% python3 -q
>>> import numpy as np
>>> from numpy import linalg as LA
>>> np.set_printoptions(precision=4, suppress=True, linewidth=140, legacy="1.25")
>>> tidy = lambda a: np.round(a, 4) + 0
>>> mat = np.array([[2, 0, 2], [-2, -1, -1], [-2, -1, 1]])
>>> print(mat)
[[ 2  0  2]
 [-2 -1 -1]
 [-2 -1  1]]
>>> out = mat / LA.norm(mat, axis=1, keepdims=True)
>>> G = out @ out.T
>>> print(tidy(G[2]))
[-0.2887  0.6667  1.    ]
>>> print(tidy(LA.norm(out, axis=1)))
[1. 1. 1.]
>>> print(tidy(G))
[[ 1.     -0.866  -0.2887]
 [-0.866   1.      0.6667]
 [-0.2887  0.6667  1.    ]]
>>> out = mat / np.sqrt((mat ** 2).mean(axis=1, keepdims=True))
>>> print(tidy(out[1]))
[-1.4142 -0.7071 -0.7071]
>>> print(tidy(mat - mat.mean(axis=1, keepdims=True)))
[[ 0.6667 -1.3333  0.6667]
 [-0.6667  0.3333  0.3333]
 [-1.3333 -0.3333  1.6667]]
>>> print(LA.matrix_rank(mat - mat.mean(axis=1, keepdims=True)))
2
>>> x = np.array([-1, 5, -5])
>>> print(np.sign((mat @ x).round(6)))
[-1  1 -1]
>>> print((mat @ x).argmax())
1
>>> print(mat @ (2 * x))
[-24   4 -16]
>>> print((mat * x).sum(axis=1))
[-12   2  -8]
>>> print(mat * x)
[[ -2   0 -10]
 [  2  -5   5]
 [  2  -5  -5]]
>>> print(np.einsum("ij,j->i", mat, x))
[-12   2  -8]
>>> q, _ = LA.qr(np.array([[-0.5, -0.6, -0.2, 0.1],
...     [-0.1, 0.7, -0.1, 1.1],
...     [-1.7, 1.1, -0.2, 0.4],
...     [-1.3, -1.8, -0.1, -0.9]]))
>>> F = q[:, :4]
>>> print(tidy(F))
[[-0.2273  0.2314  0.86   -0.3938]
 [-0.0455 -0.3134  0.4538  0.833 ]
 [-0.7727 -0.5903 -0.1331 -0.1917]
 [-0.5909  0.707  -0.1916  0.3381]]
>>> print(tidy(LA.norm(F, axis=0)))
[1. 1. 1. 1.]
>>> print(tidy(LA.svd(F, compute_uv=False)))
[1. 1. 1. 1.]
>>> K = np.load("out14.npy")
>>> print(K)
[[-1.0037 -1.9933 -3.2415]
 [-1.0077 -1.9808 -2.6351]
 [-0.7573 -0.9384 -0.9047]
 [ 0.3377  0.3191  0.3259]
 [ 0.3624  0.3411  0.3489]
 [ 0.7421  0.6636  0.6947]
 [ 1.3832  1.1536  1.2525]
 [ 2.3453  1.8047  2.0577]
 [10.9894  5.9957  8.9915]
 [15.1182  7.5589 12.3041]]
>>> proj = K @ LA.solve(K.T @ K, K.T)
>>> print(tidy(np.diag(proj)))
[0.7049 0.3942 0.1595 0.0154 0.0175 0.0608 0.159  0.3118 0.4123 0.7647]
>>> Xs = K - K.mean(axis=0)
>>> vecs = LA.svd(Xs)[2][:1]
>>> out = Xs - Xs @ vecs.T @ vecs
>>> print(tidy(LA.norm(out) / LA.norm(Xs)))
0.0985
>>> print(LA.norm(out, axis=1).round(6).argmax())
0
>>> J = np.array([[0, 0, 1], [0, 0, 1], [1, 1, 0]])
>>> # null space of dimension 1
>>> print(tidy(LA.det(J[::-1])))
0.0
>>> print(tidy(np.poly(J)))
[ 1.  0. -2.  0.]
>>> print(tidy(LA.eigvals(J).sum().real))
0.0
>>> print(np.einsum("ii->", J))
0
